$ python -q
>>> import numpy as np
>>> np.set_printoptions(suppress=True, linewidth=160)
>>> rng = np.random.default_rng(33974)
>>> t = np.sort(rng.uniform(-2, 2, 17))
>>> mat = np.c_[t, t ** 2, t ** 3] @ np.array([[3, 0, -2, 1], [2, 0, 3, 5], [3, -5, 2, 5]])
>>> mat.round(2)
array([[-20.75,  37.57,   0.4 , -20.35],
       [-10.56,  17.73,   2.93,  -7.63],
       [ -9.34,  15.35,   3.1 ,  -6.24],
       [ -5.41,   7.68,   3.23,  -2.18],
       [ -3.37,   3.83,   2.81,  -0.56],
       [ -2.75,   2.73,   2.55,  -0.21],
       [ -1.25,   0.49,   1.36,   0.11],
       [ -0.92,   0.21,   0.97,   0.05],
       [  1.11,  -0.12,  -0.28,   0.83],
       [  1.91,  -0.4 ,  -0.14,   1.77],
       [  4.89,  -2.3 ,   1.16,   6.05],
       [  8.35,  -5.33,   3.22,  11.57],
       [ 13.89, -11.  ,   6.88,  20.76],
       [ 16.63, -14.03,   8.76,  25.39],
       [ 22.46, -20.78,  12.85,  35.31],
       [ 25.63, -24.58,  15.1 ,  40.73],
       [ 34.84, -35.99,  21.72,  56.56]])
>>> # rows and columns are dependent
>>> Ac = mat - mat.mean(axis=0)
>>> Uu, sigma, Vt = np.linalg.svd(Ac, full_matrices=False)
>>> np.abs(Vt[0]).argmax()
np.int64(3)
>>> np.round(Ac.mean(axis=0), 2) + 0
array([0., 0., 0., 0.])
>>> np.zeros(17, 4)
Traceback (most recent call last):
  File "<python-input-11>", line 1, in <module>
    np.zeros(17, 4)
    ~~~~~~~~^^^^^^^
TypeError: Cannot interpret '4' as a data type
>>> np.round(mat.mean(axis=0), 2)
array([ 4.43, -1.7 ,  5.09,  9.53])
>>> mat.shape
(17, 4)
>>> np.linalg.matrix_rank(mat)
np.int64(3)
>>> M = np.load("test9.npy")
>>> M
array([[  7.6 ,   6.76,   9.8 ,   6.05,  -4.78,  -2.16,  -0.97],
       [ -4.7 ,  -3.55,   3.63,  -0.92,  -1.72,  -1.82,  -2.79],
       [ -5.63,  -5.02,  -2.3 ,  -4.09,   1.27,   0.46,  -1.44],
       [ -0.13,  -0.28,   0.26,  10.87,  -0.65,   1.02,  -3.16],
       [ -7.65,  -6.33, -10.16,   3.32,   5.38,   0.94,  -2.57],
       [  1.06,   1.16,  -4.26,   3.54,   1.58,  -0.25,  -0.85]])
>>> f, v = M[5], M[2]
>>> np.round(f @ v, 2)
np.float64(-13.36)
>>> p = (f @ v) / (f @ f) * f
>>> (v - p) @ f
np.float64(0.0)
>>> p.round(2)
array([-0.39, -0.43,  1.56, -1.3 , -0.58,  0.09,  0.31])
>>> np.linalg.matrix_rank(np.outer(f, v))
np.int64(1)
>>> np.round(v - p, 2)
array([-5.24, -4.59, -3.86, -2.79,  1.85,  0.37, -1.75])
>>> np.round(np.linalg.svd(M, compute_uv=False), 2)
array([22.98, 14.24,  9.4 ,  2.31,  0.86,  0.5 ])
>>> np.round(M.mean(axis=0), 2)
array([-1.58, -1.21, -0.51,  3.13,  0.18, -0.3 , -1.96])
>>> np.unravel_index(np.abs(M).argmax(), M.shape)
(np.int64(3), np.int64(3))
>>> np.count_nonzero(M)
np.int64(42)
>>> M[:, 7]
Traceback (most recent call last):
  File "<python-input-28>", line 1, in <module>
    M[:, 7]
    ~^^^^^^
IndexError: index 7 is out of bounds for axis 1 with size 7
>>> np.abs(M).max()
np.float64(10.87)
>>> B = np.array([[0, 2, 0],
...     [0, 3, 2],
...     [0, 0, 2],
...     [3, 3, 2],
...     [1, 0, 2],
...     [3, 0, 3],
...     [3, 0, 0]])
>>> np.linalg.matrix_rank(np.vstack([M, B.T]))
np.int64(7)
>>> x = np.array([1, 1, 2, 2, 1, 2, 1])
>>> np.sign((M @ x).round(6))
array([ 1., -1., -1.,  1., -1.,  1.])
>>> np.round((M * x).sum(axis=1), 2)
array([ 35.99, -10.98, -22.68,  20.08, -22.97,   1.01])
>>> np.round(M @ x, 2)
array([ 35.99, -10.98, -22.68,  20.08, -22.97,   1.01])
>>> gram = M.T @ M
>>> np.round(np.linalg.eigvalsh(gram)[::-1], 2) + 0
array([528.25, 202.7 ,  88.35,   5.31,   0.75,   0.25,   0.  ])
>>> (M @ M.T).shape
(6, 6)
>>> np.allclose(gram, gram.T)
True
>>> J = np.load("mat.npy")
>>> J.round(2)
array([[ 0.84, -0.33, -0.1 , -0.12,  0.07],
       [-0.33,  0.34, -0.21, -0.23,  0.13],
       [-0.1 , -0.21,  0.93, -0.07,  0.04],
       [-0.12, -0.23, -0.07,  0.92,  0.05],
       [ 0.07,  0.13,  0.04,  0.05,  0.97]])
>>> # null space of dimension 1
>>> lab = rng.permutation(5)
>>> lab
array([1, 2, 0, 3, 4])
>>> B = J[lab][:, lab]
>>> np.round(np.sort(np.abs(np.linalg.eigvals(B))), 2) + 0
array([0., 1., 1., 1., 1.])
>>> np.round(np.trace(B), 2)
np.float64(4.0)
>>> rank = np.linalg.matrix_rank(J)
>>> rank
np.int64(4)
>>> ns = np.linalg.svd(J)[2][rank:].T
>>> [int(np.linalg.matrix_rank(J[:i])) for i in range(1, len(J) + 1)]
[1, 2, 3, 4, 4]
>>> np.round(ns @ ns.T, 2)
array([[ 0.16,  0.33,  0.1 ,  0.12, -0.07],
       [ 0.33,  0.66,  0.21,  0.23, -0.13],
       [ 0.1 ,  0.21,  0.07,  0.07, -0.04],
       [ 0.12,  0.23,  0.07,  0.08, -0.05],
       [-0.07, -0.13, -0.04, -0.05,  0.03]])
>>> np.allclose(J @ ns, 0)
True
>>> [int(np.linalg.matrix_rank(np.delete(J, i, axis=0))) for i in range(5)]
[4, 4, 4, 4, 4]
>>> np.round(J @ ns, 2) + 0
array([[0.],
       [0.],
       [0.],
       [0.],
       [0.]])
>>> round(np.linalg.norm(J, 2) / np.linalg.norm(J), 2)
np.float64(0.5)
>>> B = np.array([[2, 2], [1, -1]])
>>> basis = np.kron(B, J)
>>> basis.shape
(10, 10)
>>> np.linalg.matrix_rank(basis)
np.int64(8)
>>> basis.round(2)
array([[ 1.68, -0.66, -0.21, -0.23,  0.13,  1.68, -0.66, -0.21, -0.23,  0.13],
       [-0.66,  0.68, -0.42, -0.47,  0.26, -0.66,  0.68, -0.42, -0.47,  0.26],
       [-0.21, -0.42,  1.87, -0.15,  0.08, -0.21, -0.42,  1.87, -0.15,  0.08],
       [-0.23, -0.47, -0.15,  1.83,  0.09, -0.23, -0.47, -0.15,  1.83,  0.09],
       [ 0.13,  0.26,  0.08,  0.09,  1.95,  0.13,  0.26,  0.08,  0.09,  1.95],
       [ 0.84, -0.33, -0.1 , -0.12,  0.07, -0.84,  0.33,  0.1 ,  0.12, -0.07],
       [-0.33,  0.34, -0.21, -0.23,  0.13,  0.33, -0.34,  0.21,  0.23, -0.13],
       [-0.1 , -0.21,  0.93, -0.07,  0.04,  0.1 ,  0.21, -0.93,  0.07, -0.04],
       [-0.12, -0.23, -0.07,  0.92,  0.05,  0.12,  0.23,  0.07, -0.92, -0.05],
       [ 0.07,  0.13,  0.04,  0.05,  0.97, -0.07, -0.13, -0.04, -0.05, -0.97]])
>>> F = np.maximum(np.array([[1, -5, -8, 7],
...     [-9, -5, -7, 0],
...     [-1, -5, -6, 5],
...     [-2, 5, 4, -1],
...     [1, 0, 7, 0],
...     [3, -6, -1, -9],
...     [-2, -9, 2, 2],
...     [0, -7, -8, 5],
...     [4, 8, -4, 1],
...     [1, 7, 2, -1],
...     [7, 1, 0, 8],
...     [-7, -1, -8, 8],
...     [7, -4, -5, -2],
...     [1, 0, 9, -2],
...     [2, -2, -6, -4],
...     [-9, -4, -9, -7],
...     [-3, 5, 0, 0],
...     [2, 8, -1, -4],
...     [-3, 0, 1, -4]]) @ np.array([[0, -1, 2, 1, 0],
...     [1, 1, 1, 1, 2],
...     [0, 2, 2, 0, 0],
...     [-1, -2, -2, -1, 1]]) + np.array([0, 3, 0, 1, 0]), 0)
>>> F
array([[ 0,  0,  0,  0,  0],
       [ 0,  0,  0,  0,  0],
       [ 0,  0,  0,  0,  0],
       [ 6, 20, 11,  5,  9],
       [ 0, 16, 16,  2,  0],
       [ 3, 10, 16,  7,  0],
       [ 0,  0,  0,  0,  0],
       [ 0,  0,  0,  0,  0],
       [ 7,  0,  6, 12, 17],
       [ 8, 15, 15, 10, 13],
       [ 0,  0,  0,  1, 10],
       [ 0,  0,  0,  0,  6],
       [ 0,  0,  4,  6,  0],
       [ 2, 24, 24,  4,  0],
       [ 2,  0,  0,  5,  0],
       [ 3,  4,  0,  0,  0],
       [ 5, 11,  0,  3, 10],
       [12, 15, 18, 15, 12],
       [ 4, 16,  4,  2,  0]])
>>> # rows 0 and 1 are equal
>>> x = np.array([-2, -2, -2, 1, -3])
>>> np.linalg.norm(F @ x) <= np.linalg.norm(F, 2) * np.linalg.norm(x) + 1e-9
np.True_
>>> (F @ x).argmax()
np.int64(14)
>>> (F * x).sum(axis=1)
array([   0,    0,    0,  -96,  -62,  -51,    0,    0,  -65, -105,  -29,  -18,   -2,  -96,    1,  -14,  -59, -111,  -46])
>>> Ac = (F - F.mean(axis=0)) / F.std(axis=0)
>>> np.argwhere(np.abs(Ac) > 2)
array([[ 8,  4],
       [13,  1],
       [13,  2],
       [17,  0],
       [17,  3]])
>>> coef = np.linalg.lstsq(np.delete(Ac, 1, axis=1), Ac[:, 1])[0]
>>> coef.round(2)
array([ 0.83,  0.96, -0.91, -0.02])
>>> np.round(1 - np.var(Ac[:, 1] - np.delete(Ac, 1, axis=1) @ coef), 2)
np.float64(0.89)
>>> x = np.array([1, 0, 2, 2, 1])
>>> rhs = F @ x
>>> np.round(np.linalg.solve(F.T @ F, F.T @ rhs), 2) + 0
array([1., 0., 2., 2., 1.])
>>> rhs
array([ 0,  0,  0, 47, 36, 49,  0,  0, 60, 71, 12,  6, 20, 58, 12,  3, 21, 90, 16])
>>> rhs = rhs + 0.02 * rng.normal(size=19)
>>> rhs.round(2)
array([-0.03, -0.02, -0.01, 47.  , 36.01, 48.98, -0.01, -0.03, 59.99, 71.03, 12.01,  6.02, 20.03, 58.  , 12.03,  2.99, 20.96, 90.01, 16.01])
>>> coef, *_ = np.linalg.lstsq(F, rhs)
>>> [round(float(np.linalg.norm(np.linalg.solve(F.T @ F + lam * np.eye(5), F.T @ rhs))), 2) for lam in (0, 1, 10, 100)]
[3.16, 3.16, 3.12, 2.84]
>>> coef.round(2) + 0
array([0.99, 0.  , 2.  , 2.  , 1.  ])
>>> basis = mat[[12, 7]].astype(float)
>>> for _ in range(3):
...     lab = np.linalg.norm(mat[:, None] - basis, axis=-1).argmin(axis=1)
...     basis = np.array([mat[lab == j].mean(axis=0) for j in range(2)])
... 
>>> lab
array([1, 1, 1, 1, 1, 1, 1, 1, 1, 1, 1, 1, 0, 0, 0, 0, 0])
>>> basis.round(2)
array([[ 22.69, -21.28,  13.06,  35.75],
       [ -3.17,   6.45,   1.78,  -1.4 ]])
>>> np.bincount(lab)
array([ 5, 12])
